$ python -q
>>> import numpy as np
>>> import numpy.linalg as la
>>> np.set_printoptions(precision=2, suppress=True, linewidth=120)
>>> rnd = lambda a: np.round(a, 2) + 0
>>> X = np.loadtxt("layer13.csv", delimiter=",")
>>> rnd(X)
array([[-0.76,  3.53, -0.47,  1.64],
       [-3.8 , -0.91, -0.86, -0.05],
       [ 0.63,  0.62, -3.35, -2.  ],
       [ 0.76, -1.52, -1.96,  3.05]])
>>> G = X.T @ X
>>> rnd(G)
array([[16.,  0.,  0.,  0.],
       [ 0., 16.,  0.,  0.],
       [ 0.,  0., 16.,  0.],
       [ 0.,  0.,  0., 16.]])
>>> rnd(la.svd(X, compute_uv=False) ** 2)
array([16., 16., 16., 16.])
>>> rnd(la.eigvalsh(G)[::-1])
array([16., 16., 16., 16.])
>>> la.matrix_rank(G)
np.int64(4)
>>> f = np.array([-1, -2, -3, -2])
>>> Y = X + np.outer(f, np.eye(4)[1])
>>> la.matrix_rank(la.inv(Y) - la.inv(X), tol=1e-8)
np.int64(1)
>>> F = np.loadtxt("run2.csv", delimiter=",")
>>> F
array([[ 2.,  2., -2.,  2., -1.,  2.,  0.],
       [ 7.,  7.,  3.,  7.,  4.,  7.,  5.],
       [ 8.,  8.,  4.,  8.,  5.,  8.,  6.],
       [ 8.,  8.,  4.,  8.,  5.,  8.,  6.],
       [ 2.,  2., -2.,  2., -1.,  2.,  0.],
       [ 6.,  6.,  2.,  6.,  3.,  6.,  4.],
       [ 8.,  8.,  4.,  8.,  5.,  8.,  6.],
       [ 3.,  3., -1.,  3.,  0.,  3.,  1.],
       [ 2.,  2., -2.,  2., -1.,  2.,  0.],
       [ 3.,  3., -1.,  3.,  0.,  3.,  1.]])
>>> # row 3 repeats row 2
>>> rnd(la.norm(F, 2) / la.norm(F))
np.float64(0.98)
>>> la.matrix_rank(F, rtol=0.1)
np.int64(2)
>>> np.abs(np.diag(la.qr(F)[1])) > 1e-9
array([ True, False,  True, False, False, False, False])
>>> Y = np.array([[-1, -2, 0, 0, -1],
...     [2, 1, 2, -1, 0],
...     [-2, 2, 1, 2, 0],
...     [-1, -2, -2, 1, 1],
...     [2, 0, 2, 0, -1]])
>>> E = np.triu(Y)
>>> E
array([[-1, -2,  0,  0, -1],
       [ 0,  1,  2, -1,  0],
       [ 0,  0,  1,  2,  0],
       [ 0,  0,  0,  1,  1],
       [ 0,  0,  0,  0, -1]])
>>> # triangular, det is the product of the diagonal
>>> Y = np.array([[0, 1, 0], [2, 1, 2]])
>>> C = np.kron(Y, E)
>>> C
array([[ 0,  0,  0,  0,  0, -1, -2,  0,  0, -1,  0,  0,  0,  0,  0],
       [ 0,  0,  0,  0,  0,  0,  1,  2, -1,  0,  0,  0,  0,  0,  0],
       [ 0,  0,  0,  0,  0,  0,  0,  1,  2,  0,  0,  0,  0,  0,  0],
       [ 0,  0,  0,  0,  0,  0,  0,  0,  1,  1,  0,  0,  0,  0,  0],
       [ 0,  0,  0,  0,  0,  0,  0,  0,  0, -1,  0,  0,  0,  0,  0],
       [-2, -4,  0,  0, -2, -1, -2,  0,  0, -1, -2, -4,  0,  0, -2],
       [ 0,  2,  4, -2,  0,  0,  1,  2, -1,  0,  0,  2,  4, -2,  0],
       [ 0,  0,  2,  4,  0,  0,  0,  1,  2,  0,  0,  0,  2,  4,  0],
       [ 0,  0,  0,  2,  2,  0,  0,  0,  1,  1,  0,  0,  0,  2,  2],
       [ 0,  0,  0,  0, -2,  0,  0,  0,  0, -1,  0,  0,  0,  0, -2]])
